>>> import numpy as np
>>> from numpy import linalg as LA
>>> np.set_printoptions(precision=3, suppress=True, linewidth=100, sign=" ")
>>> def rd(a):
...     return np.round(a, 3) + 0
... 
>>> feats = np.load("arr.npy")
>>> feats
array([[-4.,  2.,  2.,  0.,  4., -5.,  0.,  0.,  0.,  0.,  0.,  0.,  0.,  0.],
       [ 2.,  4.,  4.,  4., -2., -1.,  0.,  0.,  0.,  0.,  0.,  0.,  0.,  0.],
       [ 0.,  5., -2., -3., -5.,  3.,  0.,  0.,  0.,  0.,  0.,  0.,  0.,  0.],
       [ 2.,  0.,  0., -2., -4., -4.,  0.,  0.,  0.,  0.,  0.,  0.,  0.,  0.],
       [-2., -2., -1., -4., -5.,  2.,  0.,  0.,  0.,  0.,  0.,  0.,  0.,  0.],
       [-5.,  0., -2., -4.,  1.,  3.,  0.,  0.,  0.,  0.,  0.,  0.,  0.,  0.],
       [ 0.,  0.,  0.,  0.,  0.,  0.,  2.,  0.,  0.,  1.,  0.,  0.,  1.,  0.],
       [ 0.,  0.,  0.,  0.,  0.,  0.,  0.,  1.,  0.,  2.,  2.,  3.,  1.,  1.],
       [ 0.,  0.,  0.,  0.,  0.,  0.,  3.,  3.,  2.,  1.,  3.,  0.,  3.,  1.],
       [ 0.,  0.,  0.,  0.,  0.,  0.,  3.,  0.,  2.,  2.,  3.,  3.,  1.,  0.],
       [ 0.,  0.,  0.,  0.,  0.,  0.,  3.,  2.,  3.,  3.,  2.,  3.,  2.,  1.],
       [ 0.,  0.,  0.,  0.,  0.,  0.,  3.,  2.,  2.,  0.,  0.,  2.,  2.,  0.],
       [ 0.,  0.,  0.,  0.,  0.,  0.,  0.,  3.,  0.,  3.,  1.,  1.,  1.,  2.],
       [ 0.,  0.,  0.,  0.,  0.,  0.,  3.,  0.,  1.,  1.,  1.,  3.,  3.,  2.]])
>>> t3 = feats.reshape(14, 2, -1)
>>> np.einsum("ihd,ihd->ih", t3, t3)
array([[ 65.,   0.],
       [ 57.,   0.],
       [ 72.,   0.],
       [ 40.,   0.],
       [ 54.,   0.],
       [ 55.,   0.],
       [  4.,   2.],
       [  0.,  20.],
       [  9.,  33.],
       [  9.,  27.],
       [  9.,  40.],
       [  9.,  16.],
       [  0.,  25.],
       [  9.,  25.]])
>>> np.swapaxes(t3, 1, 2)[4]
array([[-2.,  0.],
       [-2.,  0.],
       [-1.,  0.],
       [-4.,  0.],
       [-5.,  0.],
       [ 2.,  0.],
       [ 0.,  0.]])
>>> t3.sum(axis=1)
array([[-4.,  2.,  2.,  0.,  4., -5.,  0.],
       [ 2.,  4.,  4.,  4., -2., -1.,  0.],
       [ 0.,  5., -2., -3., -5.,  3.,  0.],
       [ 2.,  0.,  0., -2., -4., -4.,  0.],
       [-2., -2., -1., -4., -5.,  2.,  0.],
       [-5.,  0., -2., -4.,  1.,  3.,  0.],
       [ 0.,  0.,  1.,  0.,  0.,  1.,  2.],
       [ 1.,  0.,  2.,  2.,  3.,  1.,  1.],
       [ 3.,  2.,  1.,  3.,  0.,  3.,  4.],
       [ 0.,  2.,  2.,  3.,  3.,  1.,  3.],
       [ 2.,  3.,  3.,  2.,  3.,  2.,  4.],
       [ 2.,  2.,  0.,  0.,  2.,  2.,  3.],
       [ 3.,  0.,  3.,  1.,  1.,  1.,  2.],
       [ 0.,  1.,  1.,  1.,  3.,  3.,  5.]])
>>> x0 = np.array([2, 0, -1, 3, -2, 0, -1, 2, -3, -3, 0, 3, 3, 3])
>>> a = np.maximum(feats @ x0, 0)
>>> np.maximum(feats @ (3 * x0), 0)
array([  0.,  48.,   9.,  18.,   0.,   0.,   0.,  33.,  18.,   0.,   3.,  21.,  27.,  45.])
>>> np.maximum(feats @ x0, 0) - np.maximum(-feats @ x0, 0)
array([-18.,  16.,   3.,   6.,  -5., -22.,  -2.,  11.,   6.,  -3.,   1.,   7.,   9.,  15.])
>>> rd(np.tanh(feats @ x0))
array([-1.   ,  1.   ,  0.995,  1.   , -1.   , -1.   , -0.964,  1.   ,  1.   , -0.995,  0.762,
        1.   ,  1.   ,  1.   ])
>>> np.flatnonzero(a > 1e-9)
array([  1,   2,   3,   7,   8,  10,  11,  12,  13])
>>> rd(np.sort(LA.eigvals(feats).real))
array([-7.355, -6.887, -4.813, -1.93 , -0.594, -0.523, -0.523, -0.444,  1.872,  1.872,  2.113,
        4.1  ,  9.398, 11.713])
>>> Q, r_ = LA.qr(feats)
>>> np.allclose(r_.T @ r_, feats.T @ feats)
True
>>> np.trace(Q @ Q.T)
np.float64(14.0)
>>> Q.shape, r_.shape
((14, 14), (14, 14))
>>> rd(abs(r_[0, 0])), rd(LA.norm(feats[:, 0]))
(np.float64(7.28), np.float64(7.28))
>>> other = feats[0, 0] * feats[1:] - np.outer(feats[1:, 0], feats[0])
>>> other
array([[  0., -20., -20., -16.,   0.,  14.,  -0.,  -0.,  -0.,  -0.,  -0.,  -0.,  -0.,  -0.],
       [  0., -20.,   8.,  12.,  20., -12.,  -0.,  -0.,  -0.,  -0.,  -0.,  -0.,  -0.,  -0.],
       [  0.,  -4.,  -4.,   8.,   8.,  26.,  -0.,  -0.,  -0.,  -0.,  -0.,  -0.,  -0.,  -0.],
       [  0.,  12.,   8.,  16.,  28., -18.,   0.,   0.,   0.,   0.,   0.,   0.,   0.,   0.],
       [  0.,  10.,  18.,  16.,  16., -37.,   0.,   0.,   0.,   0.,   0.,   0.,   0.,   0.],
       [  0.,  -0.,  -0.,  -0.,  -0.,   0.,  -8.,  -0.,  -0.,  -4.,  -0.,  -0.,  -4.,  -0.],
       [  0.,  -0.,  -0.,  -0.,  -0.,   0.,  -0.,  -4.,  -0.,  -8.,  -8., -12.,  -4.,  -4.],
       [  0.,  -0.,  -0.,  -0.,  -0.,   0., -12., -12.,  -8.,  -4., -12.,  -0., -12.,  -4.],
       [  0.,  -0.,  -0.,  -0.,  -0.,   0., -12.,  -0.,  -8.,  -8., -12., -12.,  -4.,  -0.],
       [  0.,  -0.,  -0.,  -0.,  -0.,   0., -12.,  -8., -12., -12.,  -8., -12.,  -8.,  -4.],
       [  0.,  -0.,  -0.,  -0.,  -0.,   0., -12.,  -8.,  -8.,  -0.,  -0.,  -8.,  -8.,  -0.],
       [  0.,  -0.,  -0.,  -0.,  -0.,   0.,  -0., -12.,  -0., -12.,  -4.,  -4.,  -4.,  -8.],
       [  0.,  -0.,  -0.,  -0.,  -0.,   0., -12.,  -0.,  -4.,  -4.,  -4., -12., -12.,  -8.]])
>>> np.flatnonzero(~other.round(6).any(axis=1))
array([], dtype=int64)
>>> F = np.loadtxt("mat.csv", delimiter=",")
>>> F
array([[  1.,   0.,   3.,   5.,   0.,   5., -10.,   5.,   0.,   1.,   5.],
       [  5.,   0.,   2.,   4.,   0.,   3.,  -6.,   3.,   2.,   2.,   0.],
       [  5.,   4.,   0.,   2.,   3.,   4.,  -8.,   1.,   4.,   4.,   4.],
       [  5.,   4.,   2.,   1.,   1.,   1.,  -2.,   4.,   0.,   0.,   1.],
       [  2.,   2.,   0.,   2.,   5.,   1.,  -2.,   0.,   4.,   2.,   3.],
       [  4.,   0.,   2.,   1.,   5.,   0.,   0.,   0.,   3.,   4.,   0.],
       [  5.,   4.,   2.,   4.,   5.,   4.,  -8.,   0.,   2.,   5.,   2.],
       [  3.,   0.,   5.,   1.,   2.,   4.,  -8.,   5.,   1.,   0.,   1.],
       [  4.,   1.,   3.,   5.,   1.,   3.,  -6.,   2.,   0.,   2.,   0.]])
>>> other = F / LA.norm(F, axis=1, keepdims=True)
>>> G = other @ other.T
>>> np.argwhere(np.triu(np.abs(G) > 0.95, 1))
array([[ 1,  8]])
>>> rd(np.degrees(np.arccos(np.clip(G[7, 0], -1, 1))))
np.float64(29.342)
>>> (G - 2 * np.eye(9)).round(6).argmax(axis=1)
array([ 7,  8,  6,  1,  2,  4,  2,  0,  1])
>>> x0 = np.array([-2, 6, 1, 4, 4, -1, 5, -2, 1, -4, 9])
>>> a = np.maximum(F @ x0, 0)
>>> np.flatnonzero(a > 1e-9)
array([ 2,  3,  4,  5,  6])
>>> a
array([  0.,   0.,  12.,  14.,  48.,   5.,   8.,   0.,   0.])
>>> np.maximum(F @ x0, 0) - np.maximum(-F @ x0, 0)
array([ -3., -37.,  12.,  14.,  48.,   5.,   8., -33., -20.])
>>> F.T @ a
array([ 286.,  232.,   54.,  171.,  355.,  142., -284.,   68.,  271.,  204.,  222.])
